% python3 -q
>>> import numpy as np
>>> import numpy.linalg as la
>>> np.set_printoptions(precision=2, suppress=True, linewidth=200, legacy="1.25")
>>> other = np.array([[3, -2], [-2, 4]])
>>> Z = np.array([[6, 0, 6], [1, 4, 0], [5, 8, 0]])
>>> F = np.kron(other, Z)
>>> F
array([[ 18,   0,  18, -12,   0, -12],
       [  3,  12,   0,  -2,  -8,   0],
       [ 15,  24,   0, -10, -16,   0],
       [-12,   0, -12,  24,   0,  24],
       [ -2,  -8,   0,   4,  16,   0],
       [-10, -16,   0,  20,  32,   0]])
>>> x = np.array([-1, -1, 0, 1, 2, -1])
>>> y = F @ x
>>> coef, lr = np.zeros(6), 1 / la.norm(F, 2) ** 2
>>> for i in range(30):
...     coef -= lr * F.T @ (F @ coef - y)
...     if i % 5 == 0: print(i, round(la.norm(F @ coef - y), 2))
... 
0 33.26
5 7.63
10 6.54
15 5.77
20 5.12
25 4.57
>>> np.round(la.cond(F), 2)
48.66
>>> coef
array([-0.77, -1.23,  0.02,  0.74,  2.06, -0.53])
>>> J = np.load("w.npy")
>>> J
array([[ 0, -2,  2,  2,  2,  2,  2,  0, -2,  2,  2],
       [ 0,  0,  1, -1, -1,  0,  2, -2,  2,  2, -1],
       [ 0,  0,  0, -1,  2,  0,  2, -2,  2, -1, -2],
       [ 0,  0,  0,  0,  2,  1,  1,  2, -2,  1,  0],
       [ 0,  0,  0,  0,  0,  0, -2, -1,  1, -2,  0],
       [ 0,  0,  0,  0,  0,  0,  2, -1,  0,  2, -1],
       [ 0,  0,  0,  0,  0,  0,  0,  2, -1,  0,  0],
       [ 0,  0,  0,  0,  0,  0,  0,  0,  2, -2,  2],
       [ 0,  0,  0,  0,  0,  0,  0,  0,  0,  2,  0],
       [ 0,  0,  0,  0,  0,  0,  0,  0,  0,  0,  0],
       [ 0,  0,  0,  0,  0,  0,  0,  0,  0,  0,  0]])
>>> Uu, s, Vh = la.svd(J)
>>> V = Vh[:(s > 1e-8).sum()]
>>> rng = np.random.default_rng(4105)
>>> x = J[6] + 3 * J[1] + rng.integers(2) * np.eye(11)[8]
>>> x
array([ 0.,  0.,  3., -3., -3.,  0.,  6., -4.,  5.,  6., -3.])
>>> np.diag(V.T @ V)
array([0.  , 0.53, 0.74, 0.88, 0.97, 0.88, 1.  , 1.  , 1.  , 1.  , 1.  ])
>>> round(la.norm(x - V.T @ V @ x), 2)
0.0
>>> la.matrix_rank(np.vstack([J, x]))
9
>>> np.allclose(V.T @ V @ x, x)
True
>>> other = la.invert(F)
Traceback (most recent call last):
  File "<python-input-24>", line 1, in <module>
    other = la.invert(F)
            ^^^^^^^^^
AttributeError: module 'numpy.linalg' has no attribute 'invert'
>>> other = la.inv(F)
>>> np.round(la.det(F) * other, 2) + 0
array([[      0., -884736.,  442368.,       0., -442368.,  221184.],
       [      0.,  552960., -110592.,       0.,  276480.,  -55296.],
       [ 221184.,  884736., -442368.,  110592.,  442368., -221184.],
       [      0., -442368.,  221184.,       0., -663552.,  331776.],
       [      0.,  276480.,  -55296.,       0.,  414720.,  -82944.],
       [ 110592.,  442368., -221184.,  165888.,  663552., -331776.]])
>>> np.round(la.inv(other), 2) + 0
array([[ 18.,   0.,  18., -12.,   0., -12.],
       [  3.,  12.,   0.,  -2.,  -8.,   0.],
       [ 15.,  24.,   0., -10., -16.,   0.],
       [-12.,   0., -12.,  24.,   0.,  24.],
       [ -2.,  -8.,   0.,   4.,  16.,   0.],
       [-10., -16.,   0.,  20.,  32.,   0.]])
>>> round(la.det(F) * la.det(other), 2)
1.0
>>> f = np.array([7, -4, -9, 6, -7, 2, -1])
>>> K = -3 * np.eye(7) + np.outer(f, f)
>>> K
array([[ 46., -28., -63.,  42., -49.,  14.,  -7.],
       [-28.,  13.,  36., -24.,  28.,  -8.,   4.],
       [-63.,  36.,  78., -54.,  63., -18.,   9.],
       [ 42., -24., -54.,  33., -42.,  12.,  -6.],
       [-49.,  28.,  63., -42.,  46., -14.,   7.],
       [ 14.,  -8., -18.,  12., -14.,   1.,  -2.],
       [ -7.,   4.,   9.,  -6.,   7.,  -2.,  -2.]])
>>> def softmax(z):
...     e = np.exp(z - z.max(axis=-1, keepdims=True))
...     return e / e.sum(axis=-1, keepdims=True)
... 
>>> softmax(F).sum(axis=1)
array([1., 1., 1., 1., 1., 1.])
>>> S = F @ F.T / np.sqrt(6)
>>> np.round(softmax(S), 2) + 0
array([[1., 0., 0., 0., 0., 0.],
       [0., 0., 1., 0., 0., 0.],
       [0., 0., 1., 0., 0., 0.],
       [0., 0., 0., 1., 0., 0.],
       [0., 0., 0., 0., 0., 1.],
       [0., 0., 0., 0., 0., 1.]])
>>> np.abs(la.svd(K)[2][-1])
array([0.89, 0.13, 0.3 , 0.2 , 0.23, 0.07, 0.03])
>>> round(la.eigvalsh(K).min(), 2)
-3.0
>>> np.all(la.eigvalsh(K) > 0)
False
>>> np.round(softmax(K[6] + -2), 2) + 0
array([0.  , 0.01, 0.88, 0.  , 0.12, 0.  , 0.  ])
>>> np.round(softmax(K[6]), 2) + 0
array([0.  , 0.01, 0.88, 0.  , 0.12, 0.  , 0.  ])
>>> S = K @ K.T / np.sqrt(7)
>>> np.round(softmax(S), 2) + 0
array([[1., 0., 0., 0., 0., 0., 0.],
       [0., 0., 1., 0., 0., 0., 0.],
       [0., 0., 1., 0., 0., 0., 0.],
       [1., 0., 0., 0., 0., 0., 0.],
       [0., 0., 1., 0., 0., 0., 0.],
       [1., 0., 0., 0., 0., 0., 0.],
       [0., 0., 1., 0., 0., 0., 0.]])
>>> softmax(S)[6] @ K
array([-63.,  36.,  78., -54.,  63., -18.,   9.])
>>> softmax(S).round(6).argmax(axis=1)
array([0, 2, 2, 0, 2, 0, 2])
